$ python3 -q
>>> import numpy as np
>>> from numpy import linalg as LA
>>> np.set_printoptions(precision=3, suppress=True, linewidth=120, legacy="1.25")
>>> def rd(a):
...     return np.round(a, 3) + 0
... 
>>> s = 10 * 0.7 ** np.arange(3)
>>> rng = np.random.default_rng(1007)
>>> J = rng.normal(size=(18, 3)) * rng.permutation(s)
>>> rd(J)
array([[ -5.267, -12.726,   0.895],
       [  3.97 ,   5.322,   1.772],
       [ -6.343,  13.747, -13.817],
       [ -3.427,  -5.944,  13.828],
       [  2.912,   4.593,  13.44 ],
       [  7.167,   6.886,  -5.861],
       [  2.893, -17.06 ,  -0.595],
       [ -0.449, -16.551,  -1.691],
       [ -5.296,  -1.365,   0.135],
       [ -4.159,  -8.943,   4.099],
       [ -2.303,   6.977,   0.669],
       [ 11.878, -20.577,  -5.144],
       [  0.328, -17.822,  -0.399],
       [  8.514,  25.847,  -3.691],
       [  0.311,   2.405,   6.871],
       [ -1.136, -15.209,   5.215],
       [  3.314,  -0.14 ,  -5.758],
       [  7.097, -16.179,  11.288]])
>>> W1 = np.array([[1, 1], [1, 0], [0, 0]])
>>> beta = np.array([0, 0])
>>> act = np.maximum(J @ W1 + beta, 0)
>>> LA.matrix_rank(act)
2
>>> rd(act)
array([[ 0.   ,  0.   ],
       [ 9.292,  3.97 ],
       [ 7.404,  0.   ],
       [ 0.   ,  0.   ],
       [ 7.504,  2.912],
       [14.053,  7.167],
       [ 0.   ,  2.893],
       [ 0.   ,  0.   ],
       [ 0.   ,  0.   ],
       [ 0.   ,  0.   ],
       [ 4.674,  0.   ],
       [ 0.   , 11.878],
       [ 0.   ,  0.328],
       [34.36 ,  8.514],
       [ 2.716,  0.311],
       [ 0.   ,  0.   ],
       [ 3.174,  3.314],
       [ 0.   ,  7.097]])
>>> C = np.array([[2, 1, 2], [1, 0, 1]])
>>> rd(act @ C)
array([[ 0.   ,  0.   ,  0.   ],
       [22.554,  9.292, 22.554],
       [14.807,  7.404, 14.807],
       [ 0.   ,  0.   ,  0.   ],
       [17.921,  7.504, 17.921],
       [35.274, 14.053, 35.274],
       [ 2.893,  0.   ,  2.893],
       [ 0.   ,  0.   ,  0.   ],
       [ 0.   ,  0.   ,  0.   ],
       [ 0.   ,  0.   ,  0.   ],
       [ 9.347,  4.674,  9.347],
       [11.878,  0.   , 11.878],
       [ 0.328,  0.   ,  0.328],
       [77.234, 34.36 , 77.234],
       [ 5.743,  2.716,  5.743],
       [ 0.   ,  0.   ,  0.   ],
       [ 9.662,  3.174,  9.662],
       [ 7.097,  0.   ,  7.097]])
>>> W1 @ C
array([[3, 1, 3],
       [2, 1, 2],
       [0, 0, 0]])
>>> M = np.load("block15.npy")
>>> M
array([[ 13.,  -1.,   5.,   4.],
       [-18.,   5., -12.,  -6.],
       [ -6.,   1.,   2.,  -4.],
       [-21.,   1., -15.,  -2.]])
>>> W1 = np.array([[0, -3, 2], [1, 1, 1], [3, -1, 0], [0, 1, 3]])
>>> beta = np.array([2, -1, 1])
>>> act = np.maximum(M @ W1 + beta, 0)
>>> (act > 0).mean(axis=0)
array([0.5 , 0.75, 0.25])
>>> act
array([[16.,  0., 38.],
       [ 0., 64.,  0.],
       [ 9., 12.,  0.],
       [ 0., 76.,  0.]])
>>> (act > 0).astype(int)
array([[1, 0, 1],
       [0, 1, 0],
       [1, 1, 0],
       [0, 1, 0]])
>>> C = np.array([[3, 2, 2], [1, 3, 1], [0, 1, 1]])
>>> (act @ C).round(6).argmax(axis=1)
array([1, 1, 1, 1])
>>> act @ C
array([[ 48.,  70.,  70.],
       [ 64., 192.,  64.],
       [ 39.,  54.,  30.],
       [ 76., 228.,  76.]])
